>>> import numpy as np
>>> import numpy.linalg as la
>>> np.set_printoptions(precision=3, suppress=True, linewidth=160, legacy="1.25")
>>> K = np.loadtxt("w.csv", delimiter=",")
>>> K
array([[  7.12 ,   6.069,   1.96 ,  12.145,   0.017],
       [ -3.944, -10.885,  -8.088,   0.057,  -0.18 ],
       [  1.843,   6.996,   2.972,   0.948,  -0.033],
       [  7.895,  14.025,   9.   ,   6.992,   0.068],
       [ -4.006,  -5.838,  -4.056,  -3.998,  -0.01 ],
       [ 11.84 ,   9.012,   6.994,  17.076,   0.105],
       [ -4.03 ,  -8.087,  -6.033,  -1.867,   0.109],
       [ -0.079,  -7.028,  -3.013,   2.961,   0.137],
       [  4.806,   6.95 ,   3.978,   5.984,   0.085],
       [ -6.011,  -1.973,  -1.92 , -10.117,   0.08 ],
       [  7.178,   5.865,   1.864,  12.066,  -0.029],
       [ -4.05 ,  -6.082,  -4.944,  -2.966,   0.168],
       [ -7.794,  -6.825,  -3.095, -12.923,   0.111]])
>>> proj = K @ la.solve(K.T @ K, K.T)
>>> np.allclose(proj @ proj, proj)
True
>>> np.round(la.eigvalsh(proj), 3) + 0
array([0., 0., 0., 0., 0., 0., 0., 0., 1., 1., 1., 1., 1.])
>>> round(float(np.trace(proj)), 3)
5.0
>>> cen = K - K.mean(axis=0)
>>> left, sig, Vt = la.svd(cen, full_matrices=False)
>>> (np.sign(left[:, 0]) == np.sign(left[0, 0])).astype(int)
array([1, 0, 1, 1, 0, 1, 0, 0, 1, 0, 1, 0, 0])
>>> np.round(Vt[0] * np.sign(Vt[0, np.abs(Vt[0]).argmax()]), 3) + 0
array([0.467, 0.557, 0.348, 0.592, 0.   ])
>>> cen = K - K.mean(axis=0)
>>> V = la.svd(cen)[2][:3]
>>> A2 = cen - cen @ V.T @ V
>>> A2.std(axis=0)
array([0.078, 0.002, 0.036, 0.039, 0.075])
>>> la.norm(A2, axis=1).round(6).argmax()
10
>>> A2 = K / np.sqrt((K ** 2).mean(axis=1, keepdims=True))
>>> la.matrix_rank(A2) == la.matrix_rank(K)
True
>>> la.matrix_rank(K - K.mean(axis=1, keepdims=True))
4
>>> la.norm(A2, axis=1)
array([2.236, 2.236, 2.236, 2.236, 2.236, 2.236, 2.236, 2.236, 2.236, 2.236, 2.236, 2.236, 2.236])
>>> d = la.norm(K[:, None] - K[None], axis=-1)
>>> d[9]
array([27.345, 15.011, 16.985, 29.348,  7.808, 35.472, 11.238, 15.263, 22.151,  0.   , 27.236,  9.001,  5.998])
>>> d[9].round(6).argsort(kind="stable")[:4]
array([ 9, 12,  4, 11])
>>> F = np.load("test16.npy")
>>> F
array([[-0.763, -1.012,  0.105,  0.33 , -1.375, -0.204,  0.431, -0.395],
       [ 0.763, -0.755,  0.72 , -0.265,  0.609,  0.231,  0.507, -1.256],
       [ 0.858,  0.335, -0.57 ,  0.855, -0.265, -1.249, -0.234, -0.64 ],
       [-0.095,  0.114, -1.18 , -1.346, -0.323,  0.094, -0.27 , -0.767],
       [ 0.   ,  0.803, -0.082,  0.826, -0.45 ,  1.35 , -0.229, -0.766],
       [ 0.858, -0.709,  0.328, -0.175, -0.576,  0.327, -1.43 ,  0.376],
       [-0.953, -0.703, -0.448,  0.593,  0.996, -0.046, -0.926, -0.438],
       [ 0.667, -0.801, -1.199,  0.461,  0.19 ,  0.636,  0.689,  0.589]])
>>> def softmax(z):
...     e = np.exp(z - z.max(axis=-1, keepdims=True))
...     return e / e.sum(axis=-1, keepdims=True)
... 
>>> np.round(softmax(10 * F[1]), 3) + 0
array([0.513, 0.   , 0.335, 0.   , 0.11 , 0.003, 0.04 , 0.   ])
>>> softmax(F[1] + -1)
array([0.205, 0.045, 0.196, 0.073, 0.175, 0.12 , 0.158, 0.027])
>>> att = F @ F.T / np.sqrt(8)
>>> softmax(att)[1] @ F
array([ 0.334, -0.457, -0.007,  0.041,  0.063,  0.167,  0.01 , -0.649])
>>> softmax(att)
array([[0.37, 0.09, 0.09, 0.09, 0.09, 0.09, 0.09, 0.09],
       [0.09, 0.37, 0.09, 0.09, 0.09, 0.09, 0.09, 0.09],
       [0.09, 0.09, 0.37, 0.09, 0.09, 0.09, 0.09, 0.09],
       [0.09, 0.09, 0.09, 0.37, 0.09, 0.09, 0.09, 0.09],
       [0.09, 0.09, 0.09, 0.09, 0.37, 0.09, 0.09, 0.09],
       [0.09, 0.09, 0.09, 0.09, 0.09, 0.37, 0.09, 0.09],
       [0.09, 0.09, 0.09, 0.09, 0.09, 0.09, 0.37, 0.09],
       [0.09, 0.09, 0.09, 0.09, 0.09, 0.09, 0.09, 0.37]])
>>> softmax(att).round(6).argmax(axis=1)
array([0, 1, 2, 3, 4, 5, 6, 7])
>>> x = np.array([0, 0, 0, 2, 0, 0, 0, 1])
>>> target = F @ x
>>> target
array([ 0.266, -1.787,  1.07 , -3.459,  0.886,  0.026,  0.748,  1.51 ])
>>> np.round(la.solve(F.T, F[0]), 3) + 0
array([1., 0., 0., 0., 0., 0., 0., 0.])
>>> np.round(la.solve(F, target), 3) + 0
array([0., 0., 0., 2., 0., 0., 0., 1.])
>>> np.round(F.T @ F, 3) + 0
array([[4., 0., 0., 0., 0., 0., 0., 0.],
       [0., 4., 0., 0., 0., 0., 0., 0.],
       [0., 0., 4., 0., 0., 0., 0., 0.],
       [0., 0., 0., 4., 0., 0., 0., 0.],
       [0., 0., 0., 0., 4., 0., 0., 0.],
       [0., 0., 0., 0., 0., 4., 0., 0.],
       [0., 0., 0., 0., 0., 0., 4., 0.],
       [0., 0., 0., 0., 0., 0., 0., 4.]])
>>> round(la.norm(F) ** 2 / la.norm(F, 2) ** 2, 3)
8.0
>>> round(float(la.norm(F[4], 1)), 3), round(la.norm(F[4], np.inf), 3)
(4.508, 1.35)
>>> la.norm(F, axis=1)
array([2., 2., 2., 2., 2., 2., 2., 2.])
>>> la.norm(F, axis=0)
array([2., 2., 2., 2., 2., 2., 2., 2.])
>>> round(la.norm(F, "nuc"), 3)
16.0
>>> F[4] @ F[6]
0.0
>>> round(float(la.norm(F[4] - F[6])), 3)
2.828
>>> round(la.norm(F, 1), 3), np.round(la.norm(F, np.inf), 3)
(5.231, 5.233)
>>> rng = np.random.default_rng(54)
>>> A2 = F + rng.integers(-2, 3, (8, 4)) @ rng.integers(-2, 3, (4, 8))
>>> A2
array([[ 2.237, -3.012,  3.105, -4.67 ,  1.625,  0.796,  0.431, -1.395],
       [ 2.763, -4.755, -3.28 , -2.265,  6.609,  8.231, -1.493,  6.744],
       [ 3.858, -0.665, -3.57 , -0.145,  2.735,  3.751, -3.234,  6.36 ],
       [ 0.905,  2.114,  1.82 ,  1.654,  2.677,  1.094, -2.27 , -5.767],
       [-8.   ,  0.803, -5.082,  4.826, -8.45 , -3.65 ,  4.771,  0.234],
       [ 0.858, -4.709,  4.328, -7.175,  0.424, -1.673,  2.57 , -3.624],
       [ 6.047,  4.297, -0.448,  3.593,  3.996,  3.954, -8.926,  3.562],
       [ 0.667, -1.801,  2.801, -0.539,  3.19 ,  0.636,  1.689, -5.411]])
>>> la.matrix_rank(A2 - F, tol=1e-8)
4
>>> np.round(la.svd(A2 - F, compute_uv=False), 3) + 0
array([22.728, 17.188, 13.502,  5.976,  0.   ,  0.   ,  0.   ,  0.   ])
>>> A2 - F
array([[ 3., -2.,  3., -5.,  3.,  1.,  0., -1.],
       [ 2., -4., -4., -2.,  6.,  8., -2.,  8.],
       [ 3., -1., -3., -1.,  3.,  5., -3.,  7.],
       [ 1.,  2.,  3.,  3.,  3.,  1., -2., -5.],
       [-8.,  0., -5.,  4., -8., -5.,  5.,  1.],
       [ 0., -4.,  4., -7.,  1., -2.,  4., -4.],
       [ 7.,  5.,  0.,  3.,  3.,  4., -8.,  4.],
       [ 0., -1.,  4., -1.,  3.,  0.,  1., -6.]])
>>> feats = np.load("dump.npy")
>>> feats
array([[ 2, -2,  1,  0,  0],
       [ 1, -2, -2,  2,  2],
       [ 2, -1,  1,  0, -2],
       [ 1,  2,  2, -1, -1],
       [ 5, -8, -5,  6,  6]])
>>> proj = np.triu(np.array([[1, 1, 0, 0, 0],
...     [1, 0, 2, 2, 2],
...     [2, 2, 0, 0, 2],
...     [2, 1, 2, 1, 0],
...     [1, 2, 2, 2, 0]]), 1) + np.eye(5)
>>> A2 = proj @ feats @ la.inv(proj)
>>> proj @ feats - feats @ proj
array([[  1.,  -4.,   2.,   6.,   4.],
       [ 16., -15.,   0.,  14.,  14.],
       [ 10., -18.,  -8.,  14.,  12.],
       [  0.,  -1.,  -4.,  -4.,  -8.],
       [  0.,  -5.,  16.,  16.,  26.]])
>>> np.round(np.poly(A2), 3) + 0
array([  1.,  -6.,   1.,  63., -17.,   0.])
>>> mat = np.loadtxt("out16.csv", delimiter=",")
>>> mat
array([[5., 4., 4., 0., 4., 4., 0., 4., 0., 0., 0.],
       [4., 5., 4., 0., 4., 4., 0., 4., 0., 0., 0.],
       [4., 4., 5., 0., 4., 4., 0., 4., 0., 0., 0.],
       [0., 0., 0., 5., 0., 0., 4., 0., 4., 4., 4.],
       [4., 4., 4., 0., 5., 4., 0., 4., 0., 0., 0.],
       [4., 4., 4., 0., 4., 5., 0., 4., 0., 0., 0.],
       [0., 0., 0., 4., 0., 0., 5., 0., 4., 4., 4.],
       [4., 4., 4., 0., 4., 4., 0., 5., 0., 0., 0.],
       [0., 0., 0., 4., 0., 0., 4., 0., 5., 4., 4.],
       [0., 0., 0., 4., 0., 0., 4., 0., 4., 5., 4.],
       [0., 0., 0., 4., 0., 0., 4., 0., 4., 4., 5.]])
>>> w, V = la.eigh(mat)
>>> w.sum(), np.trace(mat)
(55.0, 55.0)
>>> w
array([ 1.,  1.,  1.,  1.,  1.,  1.,  1.,  1.,  1., 21., 25.])
>>> la.svd(mat, compute_uv=False)
array([25., 21.,  1.,  1.,  1.,  1.,  1.,  1.,  1.,  1.,  1.])
>>> la.eigvalsh(mat @ mat)
array([  1.,   1.,   1.,   1.,   1.,   1.,   1.,   1.,   1., 441., 625.])
>>> np.round(V @ np.diag(w) @ V.T, 3) + 0
array([[5., 4., 4., 0., 4., 4., 0., 4., 0., 0., 0.],
       [4., 5., 4., 0., 4., 4., 0., 4., 0., 0., 0.],
       [4., 4., 5., 0., 4., 4., 0., 4., 0., 0., 0.],
       [0., 0., 0., 5., 0., 0., 4., 0., 4., 4., 4.],
       [4., 4., 4., 0., 5., 4., 0., 4., 0., 0., 0.],
       [4., 4., 4., 0., 4., 5., 0., 4., 0., 0., 0.],
       [0., 0., 0., 4., 0., 0., 5., 0., 4., 4., 4.],
       [4., 4., 4., 0., 4., 4., 0., 5., 0., 0., 0.],
       [0., 0., 0., 4., 0., 0., 4., 0., 5., 4., 4.],
       [0., 0., 0., 4., 0., 0., 4., 0., 4., 5., 4.],
       [0., 0., 0., 4., 0., 0., 4., 0., 4., 4., 5.]])
>>> la.matrix_rank(mat, rtol=0.1)
2
>>> np.abs(la.svd(mat)[2][-1])
array([0.   , 0.248, 0.191, 0.495, 0.217, 0.642, 0.124, 0.369, 0.124, 0.124, 0.124])
>>> round(float(la.norm(mat, 2) / la.norm(mat)), 3)
0.762
>>> data = np.load("arr.npy")
>>> data
array([[ 6,  5,  7,  0,  7, 10,  0,  0],
       [ 6,  5,  5,  0, 13,  4,  2,  0],
       [ 0,  0,  0,  4,  0,  7,  2,  2],
       [ 0,  0,  0,  8,  7,  0, 14, 10],
       [ 0,  1,  0,  5, 10,  0, 11,  7],
       [ 0,  1,  2,  1,  0,  9,  0,  0],
       [ 0,  0,  0,  6,  1,  1,  8,  6],
       [ 6,  5,  5,  0, 13,  4,  2,  0],
       [ 3,  3,  5,  0,  1, 11,  0,  0],
       [ 0,  1,  0,  3,  4,  3,  5,  3],
       [ 3,  3,  2,  1, 10,  2,  5,  2],
       [ 0,  0,  0,  7,  0,  5,  5,  5],
       [ 6,  5,  4,  0, 16,  1,  5,  1],
       [ 6,  5,  7,  0,  7, 10,  0,  0],
       [ 6,  5,  4,  0, 16,  1,  5,  1],
       [ 0,  0,  0,  5,  0,  4,  5,  4],
       [ 0,  1,  2,  1,  0,  9,  0,  0],
       [ 0,  0,  0,  8,  0,  2,  8,  7],
       [ 0,  1,  2,  1,  0,  9,  0,  0],
       [ 3,  3,  2,  1, 10,  2,  5,  2],
       [ 3,  3,  1,  2, 13,  0,  8,  4],
       [ 0,  0,  0,  6,  1,  1,  8,  6],
       [ 6,  5,  8,  0,  4, 13,  0,  0],
       [ 3,  3,  5,  0,  1, 11,  0,  0],
       [ 0,  0,  0,  7,  0,  5,  5,  5],
       [ 6,  5,  8,  0,  4, 13,  0,  0],
       [ 3,  3,  2,  1, 10,  2,  5,  2],
       [ 0,  1,  1,  2,  1,  6,  2,  1],
       [ 0,  0,  0,  7,  4,  0, 11,  8],
       [ 6,  5,  5,  0, 13,  4,  2,  0],
       [ 0,  1,  0,  5, 10,  0, 11,  7],
       [ 6,  5,  4,  0, 16,  1,  5,  1],
       [ 0,  1,  0,  3,  4,  3,  5,  3],
       [ 6,  5,  4,  0, 16,  1,  5,  1],
       [ 0,  0,  0,  8,  7,  0, 14, 10],
       [ 6,  5,  7,  0,  7, 10,  0,  0],
       [ 0,  1,  0,  3,  4,  3,  5,  3],
       [ 6,  5,  4,  0, 16,  1,  5,  1],
       [ 0,  0,  0,  5,  0,  4,  5,  4],
       [ 0,  0,  0,  7,  0,  5,  5,  5],
       [ 0,  0,  0, 10,  1,  0, 14, 11]])
>>> lab = data[:, 1] > np.median(data[:, 1])
>>> u = data[lab].mean(axis=0) - data[~lab].mean(axis=0)
>>> (((data - data.mean(axis=0)) @ u > 0) == lab).mean()
1.0
>>> np.argsort(-np.abs(u).round(6), kind="stable")
array([4, 0, 3, 2, 7, 1, 6, 5])
